% ipython --no-banner

In [1]: import numpy as np

In [2]: np.set_printoptions(precision=2, suppress=True, linewidth=140, legacy="1.25")

In [3]: m1 = np.loadtxt("out9.csv", delimiter=",")

In [4]: m1
Out[4]: 
array([[0.03, 0.07, 0.14, 0.07, 0.14, 0.17, 0.1 , 0.17, 0.1 ],
       [0.16, 0.13, 0.06, 0.03, 0.16, 0.06, 0.06, 0.16, 0.16],
       [0.07, 0.04, 0.19, 0.11, 0.04, 0.15, 0.19, 0.15, 0.07],
       [0.04, 0.21, 0.04, 0.17, 0.  , 0.12, 0.08, 0.12, 0.21],
       [0.12, 0.  , 0.08, 0.08, 0.23, 0.08, 0.15, 0.19, 0.08],
       [0.15, 0.12, 0.06, 0.06, 0.09, 0.15, 0.15, 0.15, 0.09],
       [0.18, 0.07, 0.14, 0.  , 0.04, 0.18, 0.18, 0.14, 0.07],
       [0.1 , 0.19, 0.1 , 0.1 , 0.05, 0.05, 0.19, 0.05, 0.19],
       [0.06, 0.13, 0.1 , 0.13, 0.1 , 0.16, 0.16, 0.  , 0.16]])

In [5]: # rows sum to 1

In [6]: x = np.array([2, -1, 2, -1, 2, 1, 0, -1, -2])

In [7]: rhs = m1 @ x

In [8]: rhs
Out[8]: array([ 0.28,  0.19,  0.3 , -0.62,  0.5 ,  0.24,  0.54, -0.19,  0.1 ])

In [9]: np.round(np.linalg.solve(m1, -3 * rhs), 2) + 0
Out[9]: array([-6.,  3., -6.,  3., -6., -3.,  0.,  3.,  6.])

In [10]: np.round(np.linalg.solve(m1, rhs + m1[:, 0]), 2) + 0
Out[10]: array([ 3., -1.,  2., -1.,  2.,  1.,  0., -1., -2.])

In [11]: np.round(np.linalg.solve(m1.T, m1[8]), 2) + 0
Out[11]: array([0., 0., 0., 0., 0., 0., 0., 0., 1.])

In [12]: np.sort(np.abs(np.linalg.eigvals(m1)))[::-1]
Out[12]: array([1.  , 0.16, 0.12, 0.12, 0.1 , 0.1 , 0.09, 0.09, 0.09])

In [13]: pr = np.eye(9)[6]

In [14]: for _ in range(4):
    ...:     pr = pr @ m1
    ...:     print(pr.round(2))
    ...: 
[0.18 0.07 0.14 0.   0.04 0.18 0.18 0.14 0.07]
[0.11 0.1  0.11 0.07 0.09 0.14 0.15 0.13 0.11]
[0.11 0.1  0.1  0.08 0.09 0.13 0.15 0.12 0.12]
[0.11 0.11 0.1  0.08 0.09 0.13 0.15 0.12 0.12]

In [15]: rng = np.random.default_rng(52)

In [16]: labels = rng.permutation(9)

In [17]: other = m1[:, labels] * rng.choice([-1, 1], 9)

In [18]: other
Out[18]: 
array([[-0.1 ,  0.14,  0.14, -0.07, -0.07, -0.1 , -0.17, -0.03,  0.17],
       [-0.06,  0.16,  0.06, -0.03, -0.13, -0.16, -0.06, -0.16,  0.16],
       [-0.19,  0.04,  0.19, -0.11, -0.04, -0.07, -0.15, -0.07,  0.15],
       [-0.08,  0.  ,  0.04, -0.17, -0.21, -0.21, -0.12, -0.04,  0.12],
       [-0.15,  0.23,  0.08, -0.08, -0.  , -0.08, -0.08, -0.12,  0.19],
       [-0.15,  0.09,  0.06, -0.06, -0.12, -0.09, -0.15, -0.15,  0.15],
       [-0.18,  0.04,  0.14, -0.  , -0.07, -0.07, -0.18, -0.18,  0.14],
       [-0.19,  0.05,  0.1 , -0.1 , -0.19, -0.19, -0.05, -0.1 ,  0.05],
       [-0.16,  0.1 ,  0.1 , -0.13, -0.13, -0.16, -0.16, -0.06,  0.  ]])

In [19]: Uu, _, vt = np.linalg.svd(m1.T @ other)

In [20]: np.round(np.linalg.lstsq(m1, other)[0], 2) + 0
Out[20]: 
array([[ 0.,  0.,  0.,  0.,  0.,  0.,  0., -1.,  0.],
       [ 0.,  0.,  0.,  0., -1.,  0.,  0.,  0.,  0.],
       [ 0.,  0.,  1.,  0.,  0.,  0.,  0.,  0.,  0.],
       [ 0.,  0.,  0., -1.,  0.,  0.,  0.,  0.,  0.],
       [ 0.,  1.,  0.,  0.,  0.,  0.,  0.,  0.,  0.],
       [ 0.,  0.,  0.,  0.,  0.,  0., -1.,  0.,  0.],
       [-1.,  0.,  0.,  0.,  0.,  0.,  0.,  0.,  0.],
       [ 0.,  0.,  0.,  0.,  0.,  0.,  0.,  0.,  1.],
       [ 0.,  0.,  0.,  0.,  0., -1.,  0.,  0.,  0.]])

In [21]: print(labels)
[6 4 2 3 1 8 5 0 7]

In [22]: np.round(Uu @ vt, 2) + 0
Out[22]: 
array([[ 0.,  0.,  0.,  0.,  0.,  0.,  0., -1.,  0.],
       [ 0.,  0.,  0.,  0., -1.,  0.,  0.,  0.,  0.],
       [ 0.,  0.,  1.,  0.,  0.,  0.,  0.,  0.,  0.],
       [ 0.,  0.,  0., -1.,  0.,  0.,  0.,  0.,  0.],
       [ 0.,  1.,  0.,  0.,  0.,  0.,  0.,  0.,  0.],
       [ 0.,  0.,  0.,  0.,  0.,  0., -1.,  0.,  0.],
       [-1.,  0.,  0.,  0.,  0.,  0.,  0.,  0.,  0.],
       [ 0.,  0.,  0.,  0.,  0.,  0.,  0.,  0.,  1.],
       [ 0.,  0.,  0.,  0.,  0., -1.,  0.,  0.,  0.]])
